% ipython --no-banner

In [1]: import numpy as np

In [2]: np.set_printoptions(suppress=True, linewidth=120)

In [3]: rnd = lambda a: np.round(a, 2) + 0

In [4]: E = np.load("dump.npy")

In [5]: print(E)
[[-1  0  2 -2]
 [ 1 -1  1 -2]
 [ 0  2 -2  0]
 [ 1  1  0  0]
 [ 1  0  1  1]
 [ 1  1  0  0]
 [ 2 -2  1 -1]
 [ 1  2  1  1]
 [ 1 -1  0  1]
 [ 1  1  1  0]
 [ 1  2  1 -2]]

In [6]: G = np.cov(E, rowvar=False)

In [7]: print(rnd(np.corrcoef(E[:, 3], E[:, 1])[0, 1]))
0.17

In [8]: print(rnd(E.std(axis=0)))
[0.72 1.3  0.99 1.15]

In [9]: print(np.argsort(-E.std(axis=0).round(6), kind="stable"))
[1 3 2 0]

In [10]: print(rnd(np.corrcoef(E.T)))
[[ 1.   -0.3   0.01  0.25]
 [-0.3   1.   -0.33  0.17]
 [ 0.01 -0.33  1.   -0.39]
 [ 0.25  0.17 -0.39  1.  ]]

In [11]: print(np.argwhere(np.triu(np.abs(np.corrcoef(E.T)) > 0.8, 1)))
[]

In [12]: dist = np.linalg.norm(E[:, None] - E[None], axis=-1)

In [13]: print(np.linalg.matrix_rank(dist ** 2))
6

In [14]: print(rnd(np.linalg.norm(E - E.mean(axis=0), axis=1)))
[2.88 2.24 3.11 0.87 1.52 0.87 2.83 2.12 2.08 0.82 2.3 ]

In [15]: print(rnd(np.linalg.norm(E, axis=1)))
[3.   2.65 2.83 1.41 1.73 1.41 3.16 2.65 1.73 1.73 3.16]

In [16]: rng = np.random.default_rng(6535)

In [17]: labels = rng.permutation(4)

In [18]: other = E[:, labels] * rng.choice([-1, 1], 4)

In [19]: print(other)
[[-2  0 -1  2]
 [-1  1  1  2]
 [ 2 -2  0  0]
 [ 0 -1  1  0]
 [-1  0  1 -1]
 [ 0 -1  1  0]
 [-1  2  2  1]
 [-1 -2  1 -1]
 [ 0  1  1 -1]
 [-1 -1  1  0]
 [-1 -2  1  2]]

In [20]: U, _, Vh = np.linalg.svd(E.T @ other)

In [21]: print(labels)
[2 1 0 3]

In [22]: print(rnd(np.linalg.lstsq(E, other)[0]))
[[ 0.  0.  1.  0.]
 [ 0. -1.  0.  0.]
 [-1.  0.  0.  0.]
 [ 0.  0.  0. -1.]]

In [23]: print(rnd(U @ Vh))
[[ 0.  0.  1.  0.]
 [ 0. -1.  0.  0.]
 [-1.  0.  0.  0.]
 [ 0.  0.  0. -1.]]

In [24]: J = np.loadtxt("x.csv", delimiter=",")

In [25]: print(J)
[[-0.03  1.98 -1.16 -0.67 -0.07 -0.02  0.46  0.24 -0.16 -1.73]
 [-1.25  0.   -0.59 -0.64 -1.07 -0.59 -1.27 -1.48  0.05 -1.17]
 [ 0.93 -1.4   1.37 -1.68  0.16 -0.4   0.53  0.6   0.42  0.69]
 [-1.5   0.15  1.14 -0.02 -1.06  1.28 -0.16 -0.51 -0.79  1.33]
 [ 0.53 -1.04  0.84 -1.25 -0.09 -0.33 -1.7   0.16 -1.09  1.07]
 [ 0.78 -2.    0.3  -0.67 -0.33 -0.53  1.72  0.03  0.53  0.47]
 [ 1.27 -0.82  1.52  1.27 -0.58  0.7  -0.46  0.28 -0.28 -1.27]
 [ 1.71 -1.03  1.24  0.39 -0.83  0.08  1.31 -0.13  0.4  -0.88]
 [ 0.97  0.27  0.15 -1.91 -1.48  1.33  0.4   0.13  0.39 -0.15]
 [-1.03  0.4  -1.16 -1.66 -0.11  0.53 -0.15  1.51 -0.57  0.87]
 [ 1.08  0.47  0.21 -1.17 -1.26  0.11  0.8   1.74  0.56  0.77]]

In [26]: x = np.array([-5, 3, 5, -2, -1, 3, 4, 3, -4, -5])

In [27]: y = J @ x

In [28]: print(rnd(np.linalg.pinv(J) @ J))
[[1. 0. 0. 0. 0. 0. 0. 0. 0. 0.]
 [0. 1. 0. 0. 0. 0. 0. 0. 0. 0.]
 [0. 0. 1. 0. 0. 0. 0. 0. 0. 0.]
 [0. 0. 0. 1. 0. 0. 0. 0. 0. 0.]
 [0. 0. 0. 0. 1. 0. 0. 0. 0. 0.]
 [0. 0. 0. 0. 0. 1. 0. 0. 0. 0.]
 [0. 0. 0. 0. 0. 0. 1. 0. 0. 0.]
 [0. 0. 0. 0. 0. 0. 0. 1. 0. 0.]
 [0. 0. 0. 0. 0. 0. 0. 0. 1. 0.]
 [0. 0. 0. 0. 0. 0. 0. 0. 0. 1.]]

In [29]: print(rnd(np.linalg.solve(J.T @ J, J.T @ y)))
[-5.  3.  5. -2. -1.  3.  4.  3. -4. -5.]

In [30]: y = y + 0.05 * rng.normal(size=11)

In [31]: print(rnd(y))
[13.47 -0.06 -1.18 13.05 -7.24 -5.8   5.39  2.56  7.18  7.41  3.35]

In [32]: b, *_ = np.linalg.lstsq(J, y)

In [33]: print(rnd(b))
[-4.99  3.03  5.04 -2.   -1.01  2.98  4.04  2.98 -4.06 -4.97]

In [34]: labels = rng.permutation(10)

In [35]: other = J[:, labels] * rng.choice([-1, 1], 10)

In [36]: print(other)
[[-0.24  1.98  0.03  1.16 -1.73 -0.16 -0.46 -0.67 -0.02 -0.07]
 [ 1.48  0.    1.25  0.59 -1.17  0.05  1.27 -0.64 -0.59 -1.07]
 [-0.6  -1.4  -0.93 -1.37  0.69  0.42 -0.53 -1.68 -0.4   0.16]
 [ 0.51  0.15  1.5  -1.14  1.33 -0.79  0.16 -0.02  1.28 -1.06]
 [-0.16 -1.04 -0.53 -0.84  1.07 -1.09  1.7  -1.25 -0.33 -0.09]
 [-0.03 -2.   -0.78 -0.3   0.47  0.53 -1.72 -0.67 -0.53 -0.33]
 [-0.28 -0.82 -1.27 -1.52 -1.27 -0.28  0.46  1.27  0.7  -0.58]
 [ 0.13 -1.03 -1.71 -1.24 -0.88  0.4  -1.31  0.39  0.08 -0.83]
 [-0.13  0.27 -0.97 -0.15 -0.15  0.39 -0.4  -1.91  1.33 -1.48]
 [-1.51  0.4   1.03  1.16  0.87 -0.57  0.15 -1.66  0.53 -0.11]
 [-1.74  0.47 -1.08 -0.21  0.77  0.56 -0.8  -1.17  0.11 -1.26]]

In [37]: U, _, Vh = np.linalg.svd(J.T @ other)

In [38]: print(rnd(np.linalg.lstsq(J, other)[0]))
[[ 0.  0. -1.  0.  0.  0.  0.  0.  0.  0.]
 [ 0.  1.  0.  0.  0.  0.  0.  0.  0.  0.]
 [ 0.  0.  0. -1.  0.  0.  0.  0.  0.  0.]
 [ 0.  0.  0.  0.  0.  0.  0.  1.  0.  0.]
 [ 0.  0.  0.  0.  0.  0.  0.  0.  0.  1.]
 [ 0.  0.  0.  0.  0.  0.  0.  0.  1.  0.]
 [ 0.  0.  0.  0.  0.  0. -1.  0.  0.  0.]
 [-1.  0.  0.  0.  0.  0.  0.  0.  0.  0.]
 [ 0.  0.  0.  0.  0.  1.  0.  0.  0.  0.]
 [ 0.  0.  0.  0.  1.  0.  0.  0.  0.  0.]]

In [39]: r0, r1 = J[9], J[2]

In [40]: print(rnd(r0 @ r1))
0.64

In [41]: print(rnd(r0 @ r0))
9.0

In [42]: pr = (r0 @ r1) / (r0 @ r0) * r0

In [43]: print(np.linalg.matrix_rank(np.outer(r0, r1)))
1

In [44]: print(rnd(np.linalg.norm(r0 + r1) ** 2 + np.linalg.norm(r0 - r1) ** 2))
36.01

In [45]: print(rnd(pr))
[-0.07  0.03 -0.08 -0.12 -0.01  0.04 -0.01  0.11 -0.04  0.06]

In [46]: print(rnd((r1 - pr) @ r0))
0.0

In [47]: print(rnd(r1 - pr))
[ 1.   -1.43  1.45 -1.56  0.17 -0.44  0.54  0.49  0.46  0.63]

In [48]: other = np.c_[J[:, :3] @ np.array([[-1, -1, 2], [-1, -3, 3], [-2, -1, -1]]), np.array([1, -3, 0, 3, -3, -3, 1, -3, 2, -2, -2])]

In [49]: print(rnd(other))
[[ 0.37 -4.75  7.04  1.  ]
 [ 2.43  1.84 -1.91 -3.  ]
 [-2.27  1.9  -3.71  0.  ]
 [-0.93 -0.09 -3.69  3.  ]
 [-1.17  1.75 -2.9  -3.  ]
 [ 0.62  4.92 -4.74 -3.  ]
 [-3.49 -0.33 -1.44  1.  ]
 [-3.16  0.14 -0.91 -3.  ]
 [-1.54 -1.93  2.6   2.  ]
 [ 2.95  0.99  0.3  -2.  ]
 [-1.97 -2.7   3.36 -2.  ]]

In [50]: print(rnd(np.linalg.norm(np.linalg.qr(J)[0].T @ other, axis=0) ** 2 / ((other ** 2).sum(axis=0) + 1e-12)))
[1.   1.   1.   0.91]

In [51]: print(np.linalg.matrix_rank(other))
4

In [52]: print(rnd(np.linalg.norm(other - J @ np.linalg.lstsq(J, other)[0], axis=0)))
[0.   0.   0.   2.27]

In [53]: print(np.linalg.matrix_rank(np.c_[J, other]))
11

In [54]: x = np.array([2, -1, -2, 0, -2, -2, -3, -1, -1, -2])

In [55]: y = J @ x

In [56]: b, lr = np.zeros(10), 1 / np.linalg.norm(J, 2) ** 2

In [57]: for i in range(8):
    ...:     b -= lr * J.T @ (J @ b - y)
    ...:     if i % 2 == 0: print(i, round(np.linalg.norm(J @ b - y), 2))
    ...: 
0 9.98
2 5.84
4 3.92
6 3.0

In [58]: print(rnd(np.linalg.cond(J)))
6.86

In [59]: X = np.loadtxt("layer5.csv", delimiter=",")

In [60]: print(X)
[[ 0.  5. -5.  6. -2. -4.]
 [-5.  0. -2.  0.  5. -1.]
 [ 5.  2.  0.  6.  5. -8.]
 [-6.  0. -6.  0.  0.  7.]
 [ 2. -5. -5.  0.  0.  9.]
 [ 4.  1.  8. -7. -9.  0.]]

In [61]: x = np.array([-9, -3, 9, -5, 6, 2])

In [62]: print(x @ X @ x)
0.0

In [63]: print(rnd(np.linalg.svd(X, compute_uv=False)))
[17.75 17.75  8.66  8.66  0.9   0.9 ]

In [64]: print(rnd(np.linalg.det(X)))
19044.0

In [65]: q = np.linalg.solve(np.eye(6) - X, np.eye(6) + X)

In [66]: print(rnd(q @ q.T))
[[1. 0. 0. 0. 0. 0.]
 [0. 1. 0. 0. 0. 0.]
 [0. 0. 1. 0. 0. 0.]
 [0. 0. 0. 1. 0. 0.]
 [0. 0. 0. 0. 1. 0.]
 [0. 0. 0. 0. 0. 1.]]

In [67]: labels = rng.permutation(6)

In [68]: other = X[:, labels] * rng.choice([-1, 1], 6)

In [69]: print(other)
[[ 5. -6. -5.  4. -0. -2.]
 [ 0. -0. -2.  1.  5.  5.]
 [ 2. -6.  0.  8. -5.  5.]
 [ 0. -0. -6. -7.  6.  0.]
 [-5. -0. -5. -9. -2.  0.]
 [ 1.  7.  8. -0. -4. -9.]]

In [70]: U, _, Vh = np.linalg.svd(X.T @ other)

In [71]: print(rnd(np.linalg.lstsq(X, other)[0]))
[[ 0.  0.  0.  0. -1.  0.]
 [ 1.  0.  0.  0.  0.  0.]
 [ 0.  0.  1.  0.  0.  0.]
 [ 0. -1.  0.  0.  0.  0.]
 [ 0.  0.  0.  0.  0.  1.]
 [ 0.  0.  0. -1.  0.  0.]]

In [72]: print(labels)
[1 3 2 5 0 4]

In [73]: x = np.array([-1, 1, -2, -1, 0, 1])

In [74]: y = X @ x

In [75]: b, lr = np.zeros(6), 1 / np.linalg.norm(X, 2) ** 2

In [76]: for i in range(40):
    ...:     b -= lr * X.T @ (X @ b - y)
    ...:     if i % 10 == 0: print(i, round(np.linalg.norm(X @ b - y), 2))
    ...: 
0 9.18
10 1.5
20 1.34
30 1.3

In [77]: print(rnd(np.linalg.cond(X)))
19.78

In [78]: other = np.linalg.inv(X)

In [79]: print(rnd(other))
[[ 0.    0.14  0.25  0.12  0.14  0.22]
 [-0.14  0.    0.49  0.59 -0.08  0.3 ]
 [-0.25 -0.49  0.    0.17 -0.3  -0.22]
 [-0.12 -0.59 -0.17  0.   -0.27 -0.39]
 [-0.14  0.08  0.3   0.27  0.    0.13]
 [-0.22 -0.3   0.22  0.39 -0.13  0.  ]]

In [80]: print(rnd(np.linalg.det(X) * np.linalg.det(other)))
1.0

In [81]: print(rnd(np.linalg.det(X) * other))
[[     0.   2622.   4830.   2346.   2760.   4140.]
 [ -2622.      0.   9384.  11178.  -1518.   5796.]
 [ -4830.  -9384.      0.   3174.  -5658.  -4140.]
 [ -2346. -11178.  -3174.      0.  -5106.  -7452.]
 [ -2760.   1518.   5658.   5106.      0.   2484.]
 [ -4140.  -5796.   4140.   7452.  -2484.      0.]]

In [82]: print(rnd(np.linalg.slogdet(X)[0]))
1.0

In [83]: print(rnd(np.linalg.inv(other)))
[[ 0.  5. -5.  6. -2. -4.]
 [-5.  0. -2.  0.  5. -1.]
 [ 5.  2.  0.  6.  5. -8.]
 [-6.  0. -6.  0.  0.  7.]
 [ 2. -5. -5.  0.  0.  9.]
 [ 4.  1.  8. -7. -9.  0.]]

In [84]: q, vecs = np.linalg.qr(X[:, :1])[0], np.linalg.qr(X[:, 1:])[0]

In [85]: sig = np.linalg.svd(q.T @ vecs, compute_uv=False)

In [86]: print(rnd(np.linalg.norm(q @ q.T - vecs @ vecs.T, 2)))
1.0

In [87]: F = np.array([[0.1, 0.9, -2.6, 0.5, -0.7],
    ...:     [-2.0, 0.4, 2.1, 0.2, -1.0],
    ...:     [-1.6, -0.7, 0.7, -0.9, -0.1],
    ...:     [-1.3, 0.4, -0.7, 0.1, 0.1],
    ...:     [1.2, -1.0, -1.0, 1.4, -0.6],
    ...:     [-0.6, -0.2, 0.0, 1.6, -1.6]])

In [88]: F[4] = F[1] + 0.1 * rng.normal(size=5)

In [89]: print(rnd(F))
[[ 0.1   0.9  -2.6   0.5  -0.7 ]
 [-2.    0.4   2.1   0.2  -1.  ]
 [-1.6  -0.7   0.7  -0.9  -0.1 ]
 [-1.3   0.4  -0.7   0.1   0.1 ]
 [-2.03  0.35  2.17  0.12 -1.03]
 [-0.6  -0.2   0.    1.6  -1.6 ]]

In [90]: other = F / np.linalg.norm(F, axis=1, keepdims=True)

In [91]: G = other @ other.T

In [92]: print(np.argwhere(np.triu(np.abs(G) > 0.95, 1)))
[[1 4]]

In [93]: print(rnd(G))
[[ 1.   -0.5  -0.5   0.46 -0.52  0.25]
 [-0.5   1.    0.67  0.25  1.    0.42]
 [-0.5   0.67  1.    0.38  0.68 -0.04]
 [ 0.46  0.25  0.38  1.    0.24  0.19]
 [-0.52  1.    0.68  0.24  1.    0.4 ]
 [ 0.25  0.42 -0.04  0.19  0.4   1.  ]]

In [94]: print((G - 2 * np.eye(6)).round(6).argmax(axis=1))
[3 4 4 0 1 1]
